$ python -q
>>> import numpy as np
>>> np.set_printoptions(precision=2, suppress=True, linewidth=100, legacy="1.25")
>>> M = np.load("test11.npy")
>>> M
array([[-4.32, -7.  ,  3.98,  4.72],
       [ 5.49,  4.58, -4.93, -0.93],
       [ 1.11,  1.25, -0.58, -2.01],
       [ 2.5 ,  1.01, -2.45,  1.3 ],
       [ 3.38, -5.14, -2.6 ,  5.11],
       [ 6.6 ,  5.21, -6.09, -1.12],
       [-0.79, -5.51,  1.01,  3.89],
       [-6.64, -4.98,  5.99,  1.11],
       [ 0.84,  5.48, -0.39, -5.74],
       [-1.87, -6.63,  1.98,  4.18],
       [ 1.  ,  5.49, -0.51, -5.76]])
>>> vec = np.array([1, 3, 2, 2])
>>> M @ np.ones(4)
array([-2.62,  4.21, -0.23,  2.36,  0.75,  4.6 , -1.4 , -4.52,  0.19, -2.34,  0.22])
>>> np.sign((M @ vec).round(6))
array([-1.,  1., -1.,  1., -1.,  1., -1., -1.,  1., -1.,  1.])
>>> (M * vec).sum(axis=1)
array([-7.92,  7.51, -0.32,  3.23, -7.02,  7.81, -7.52, -7.38,  5.02, -9.44,  4.93])
>>> M @ vec
array([-7.92,  7.51, -0.32,  3.23, -7.02,  7.81, -7.52, -7.38,  5.02, -9.44,  4.93])
>>> np.einsum("ij,j->i", M, vec)
array([-7.92,  7.51, -0.32,  3.23, -7.02,  7.81, -7.52, -7.38,  5.02, -9.44,  4.93])
>>> M @ np.eye(4)[1]
array([-7.  ,  4.58,  1.25,  1.01, -5.14,  5.21, -5.51, -4.98,  5.48, -6.63,  5.49])
>>> cen = M - M.mean(axis=0)
>>> U, s, Vt = np.linalg.svd(cen, full_matrices=False)
>>> np.abs(U[:, 0]).argmax()
0
>>> np.linalg.matrix_rank(cen)
4
>>> s
array([23.53, 12.84,  1.86,  0.17])
>>> round(float((s ** 2).sum() ** 2 / (s ** 4).sum()), 2)
1.56
>>> mat = np.loadtxt("w.csv", delimiter=",")
>>> mat
array([[13.,  1.,  2.,  5.],
       [ 0., -3.,  4.,  5.],
       [ 1.,  0.,  2.,  1.],
       [ 4.,  4.,  5., -3.]])
>>> r0 = np.array([0, -2])
>>> np.array([np.convolve(row, r0, "same") for row in mat])
array([[  0., -26.,  -2.,  -4.],
       [  0.,   0.,   6.,  -8.],
       [  0.,  -2.,   0.,  -4.],
       [  0.,  -8.,  -8., -10.]])
>>> np.cross(mat[3, :3], mat[1, :3])
array([ 31., -16., -12.])
>>> def softmax(z):
...     e = np.exp(z - z.max(axis=-1, keepdims=True))
...     return e / e.sum(axis=-1, keepdims=True)
... 
>>> softmax(mat).sum(axis=1)
array([1., 1., 1., 1.])
>>> scores = mat @ mat.T / np.sqrt(4)
>>> softmax(scores).round(6).argmax(axis=1)
array([0, 1, 0, 3])
>>> ev, V = np.linalg.eig(mat)
>>> np.sort(np.linalg.eigvals(mat @ mat))
array([  0.05,   6.15,  63.01, 215.79])
>>> np.round(mat @ V[:, 0] - ev[0] * V[:, 0], 2) + 0
array([0., 0., 0., 0.])
>>> m1 = np.load("run8.npy")
>>> m1
array([[-0.2, -0.1],
       [ 1.2, -0.1],
       [-0.7,  1. ],
       [ 0.4,  0.6]])
>>> q = m1.astype(float).copy()
>>> for j in range(2):
...     q[:, j] -= q[:, :j] @ (q[:, :j].T @ q[:, j])
...     q[:, j] /= np.linalg.norm(q[:, j])
... 
>>> np.round(q.T @ q, 2) + 0
array([[1., 0.],
       [0., 1.]])
>>> proj = m1 @ np.linalg.solve(m1.T @ m1, m1.T)
>>> np.allclose(proj @ proj, proj)
True
>>> proj @ m1[:, 0]
array([-0.2,  1.2, -0.7,  0.4])
>>> np.round(np.linalg.eigvalsh(proj), 2) + 0
array([0., 0., 1., 1.])
>>> np.linalg.matrix_rank(np.eye(4) - proj)
2
>>> vec = np.array([-1, 3])
>>> y = m1 @ vec
>>> np.linalg.solve(m1.T @ m1, m1.T @ y)
array([-1.,  3.])
>>> np.linalg.lstsq(m1, y)[0]
array([-1.,  3.])
>>> y
array([-0.1, -1.5,  3.7,  1.4])
>>> np.round(np.linalg.pinv(m1) @ m1, 2) + 0
array([[1., 0.],
       [0., 1.]])
>>> rng = np.random.default_rng(86869)
>>> y = y + 0.02 * rng.normal(size=4)
>>> y
array([-0.12, -1.5 ,  3.66,  1.42])
>>> coef, *_ = np.linalg.lstsq(m1, y)
>>> coef
array([-0.98,  2.99])
>>> np.round(m1.T @ (y - m1 @ coef), 2) + 0
array([0., 0.])
>>> coef.round()
array([-1.,  3.])
>>> [round(float(np.linalg.norm(np.linalg.solve(m1.T @ m1 + lam * np.eye(2), m1.T @ y))), 2) for lam in (0, 1, 10, 100)]
[3.15, 1.97, 0.49, 0.06]
>>> q, V = np.linalg.qr(m1[:, :1])[0], np.linalg.qr(m1[:, 1:])[0]
>>> s = np.linalg.svd(q.T @ V, compute_uv=False)
>>> np.degrees(np.arccos(s.clip(0, 1)))
array([70.94])
>>> A = np.load("layer0.npy")
>>> A
array([[ 1,  0,  0,  0,  0],
       [-1,  1,  0,  0,  0],
       [-1, -1,  1,  0,  0],
       [ 2,  0,  0,  1,  0],
       [ 0, -2,  0,  1,  1]])
>>> r0 = np.array([3, 1, 1])
>>> np.cross(A[3, :3], A[4, :3])
array([ 0,  0, -4])
>>> np.correlate(A[3], A[4], "full")
array([ 2,  2,  0, -3,  1,  0, -2,  0,  0])
>>> np.array([np.convolve(row, r0, "same") for row in A])
array([[ 1,  1,  0,  0,  0],
       [ 2,  0,  1,  0,  0],
       [-4,  1,  0,  1,  0],
       [ 2,  2,  3,  1,  1],
       [-6, -2,  1,  4,  2]])
